>>> import numpy as np
>>> np.set_printoptions(precision=1, suppress=True, linewidth=140, legacy="1.25")
>>> Z = np.array([[2, 1, -2, -1, 0], [1, 0, 2, 2, -2], [-2, -2, 0, 2, -2]])
>>> rng = np.random.default_rng(340576)
>>> arr = rng.normal(size=(39, 3)) @ Z + np.array([1, -2, 0, 1, -2])
>>> arr.round(1) + 0
array([[  0.7,  -1.3,  -1.5,  -1.5,   0.6],
       [  3.6,  -1.1,   1.3,   2.3,  -3.8],
       [  2. ,  -1.1,  -0.4,   0. ,  -1.2],
       [ -0.5,  -2.9,  -0.5,   1.1,  -1.9],
       [  5.5,   1.3,  -0.1,  -1. ,  -0.6],
       [ -1.6,  -5.4,   4.6,   7.4,  -7.7],
       [  2.1,  -0.2,   1. ,  -1.1,   0.7],
       [  4.6,   1. ,   1.8,  -0.4,  -0.4],
       [  1.8,  -1.5,  -5.8,  -2. ,  -0.6],
       [ -4.7,  -5.6,   5.7,   5.3,  -3.9],
       [ -0.2,  -1.1,  -2.7,  -3.4,   2.8],
       [  2. ,  -1.2,  -1.8,  -0.4,  -1.2],
       [ -1.8,  -4.2,  -4.3,   0.4,  -2.2],
       [ -2.7,  -4.1,   3.3,   3.3,  -2.7],
       [ -7. ,  -8.9,   5.4,   9.6,  -8.7],
       [ -1.9,  -4.3,  -0.1,   2.7,  -3.4],
       [  5.3,   2.2,  -5.7,  -5.9,   3.5],
       [ -2. ,  -4.6,   6.8,   6.5,  -5.6],
       [ -1.9,  -7.4,  -1.9,   8. , -10.8],
       [  5.3,  -1.1,   1.3,   4.1,  -6.5],
       [  0.9,  -0.6,  -1.6,  -2.7,   2. ],
       [ -2. ,  -5.1,   1.6,   5. ,  -5.7],
       [  6.3,   2.2,  -3. ,  -3.6,   1.3],
       [  0.2,  -1.8,  -0.8,  -0.6,   0. ],
       [  1.4,  -0.3,   0.4,  -1.8,   1.5],
       [ -0.1,  -2.9,  -2.2,   0.6,  -2.1],
       [ -0.9,  -2.5,   7.6,   3.9,  -2.3],
       [  2.8,  -1.1,   3.6,   2.9,  -3.4],
       [ -2. ,  -5.9,   2.1,   6.7,  -7.6],
       [  1.5,  -0.9,  -0.4,  -0.8,   0. ],
       [  4.1,  -1.4,   2.1,   4. ,  -5.8],
       [  6.5,   1.8,  -2.9,  -2.6,   0.1],
       [  2.2,  -1.1,  -0.9,  -0.1,  -1.3],
       [  3.1,  -0.8,   1.2,   1.2,  -2.4],
       [ -2.4,  -3.8,   6. ,   4.2,  -2.9],
       [  0.7,  -1.9,  -0.2,   0.3,  -1.1],
       [  2.2,  -1. ,  -3.1,  -1.4,  -0.4],
       [ -2.7,  -2.4,   2.3,  -0.8,   2. ],
       [  4.3,   0.7,   3. ,   0.4,  -1. ]])
>>> # looks like rank 4
>>> labels = arr[:, 1] > np.median(arr[:, 1])
>>> r0 = arr[labels].mean(axis=0) - arr[~labels].mean(axis=0)
>>> ((arr - arr.mean(axis=0)) @ r0 > 0).astype(int)
array([1, 1, 1, 0, 1, 0, 1, 1, 1, 0, 1, 1, 0, 0, 0, 0, 1, 0, 0, 0, 1, 0, 1, 1, 1, 1, 0, 0, 0, 1, 0, 1, 1, 1, 0, 1, 1, 0, 1])
>>> np.argsort(-np.abs(r0).round(6), kind="stable")
array([0, 3, 1, 4, 2])
>>> round(float((((arr - arr.mean(axis=0)) @ r0 > 0) == labels).mean()), 1)
0.8
>>> rank = np.linalg.matrix_rank(arr)
>>> rank
4
>>> N = np.linalg.svd(arr)[2][rank:].T
>>> [int(np.linalg.matrix_rank(arr[:i])) for i in range(1, len(arr) + 1)]
[1, 2, 3, 4, 4, 4, 4, 4, 4, 4, 4, 4, 4, 4, 4, 4, 4, 4, 4, 4, 4, 4, 4, 4, 4, 4, 4, 4, 4, 4, 4, 4, 4, 4, 4, 4, 4, 4, 4]
>>> N[:, 0] / N[np.abs(N[:, 0]).round(6).argmax(), 0]
array([ 0.3, -0.2, -0.3,  1. ,  0.9])
>>> G = np.cov(arr, rowvar=False)
>>> np.argwhere(np.triu(np.abs(np.corrcoef(arr.T)) > 0.8, 1))
array([[0, 1],
       [1, 3],
       [3, 4]])
>>> np.median(arr, axis=0)
array([ 0.9, -1.3, -0.1,  0.4, -1.3])
>>> np.corrcoef(arr.T)
array([[ 1. ,  0.9, -0.4, -0.6,  0.4],
       [ 0.9,  1. , -0.4, -0.8,  0.8],
       [-0.4, -0.4,  1. ,  0.7, -0.5],
       [-0.6, -0.8,  0.7,  1. , -0.9],
       [ 0.4,  0.8, -0.5, -0.9,  1. ]])
>>> np.round(np.linalg.eigvalsh(G)[::-1], 1) + 0
array([37.2,  7.1,  6.1,  0. ,  0. ])
>>> cen = arr - arr.mean(axis=0)
>>> Uu, sig, vt = np.linalg.svd(cen, full_matrices=False)
>>> np.round((sig ** 2).sum() ** 2 / (sig ** 4).sum(), 1)
1.7
>>> np.abs(Uu[:, 0]).argmax()
14
>>> m1 = np.loadtxt("test12.csv", delimiter=",")
>>> m1.round(1) + 0
array([[-1.6,  0.3,  0.4, -0.1, -0.9,  1.1,  0.2,  0.7, -0.5, -0.6,  0.6, -0.8, -1.3,  0.6],
       [-0.4, -1.4,  0. ,  1.1, -0.1,  0.9,  1.3,  0. , -0.1,  0.9,  0. ,  1.3,  0.3,  0.6],
       [-1.7,  0.1, -0.1, -0.6,  0.5, -0.8, -1. ,  0.1, -0.3,  0. ,  0.8,  1.6,  0.4, -0.4],
       [ 0.1,  0.2,  1.6, -0.6, -1.2, -1.4,  0.2, -0.3,  0. ,  1. , -0.3,  0.3, -0.3,  1.1],
       [ 0.4, -0.6,  0.9, -0.2, -0.8,  0.9, -1.1,  0.6, -0.4, -0.4, -1.6,  0.9, -0.2, -1.1],
       [-0.1, -1. , -1.4,  0.5, -1.4, -0.8, -0.7,  0. ,  1.1,  0.4,  0.2, -0.1, -1. , -0.3],
       [-0.9, -1.2,  1. ,  0.6,  0.4, -0.3, -0.6, -1. ,  0.9, -1.2, -0.5, -0.8,  0.6,  0.5],
       [ 0.9,  0.9,  0.3,  0.8, -0.5,  1. , -1.2, -0.7,  0.7, -0.4,  1.1,  0.9,  0.1,  0.9],
       [ 0.8, -1. ,  0.8,  1.1,  0.4, -0.8, -0.5,  0.6, -1.4,  0. ,  1.3, -0.4, -0.4, -0.4],
       [ 0.1,  0.4,  0.2,  0.4,  1.5, -0.3,  0.1, -0.2,  0.5, -0.2, -0.7,  0.7, -2.2,  0.2],
       [ 0.1,  0.5, -0.8,  0.8, -0.8, -1. ,  0.5, -0.4, -1.3, -1.6, -0.7,  0.6,  0.2,  0.5],
       [ 0.4, -0.1,  0.8, -0.5, -0.5, -0.2,  1.5, -0.3,  0.9, -1.1,  1. ,  0.6, -0.2, -1.4],
       [-0.7,  0.7,  0.3,  0.9, -0.3,  0.2,  0. , -1.9, -0.7,  1. , -0.2, -0.4, -0.2, -1.4],
       [ 0.5, -1.1, -0.5, -1.6,  0.1,  0.5, -0.2, -1.6, -1. , -0.2,  0.4,  0.1, -0.7,  0.5]])
>>> vec = np.array([-3, 0, 2, -3, 3, 1, -3, 0, 0, -1, -2, -3, 2, 3])
>>> y = m1 @ vec
>>> y
array([  4.4,  -7.7,   3.7,   0.5,   0.3, -10.3,  12.8,  -3.2,  -5.4,  -1.5,  -6.2, -11.7,  -4.8,   2.9])
>>> np.round(np.linalg.solve(m1, y + m1[:, 4]), 1) + 0
array([-3.,  0.,  2., -3.,  4.,  1., -3.,  0.,  0., -1., -2., -3.,  2.,  3.])
>>> print(np.round(np.linalg.solve(m1.T, m1[12]), 1) + 0)
[0. 0. 0. 0. 0. 0. 0. 0. 0. 0. 0. 0. 1. 0.]
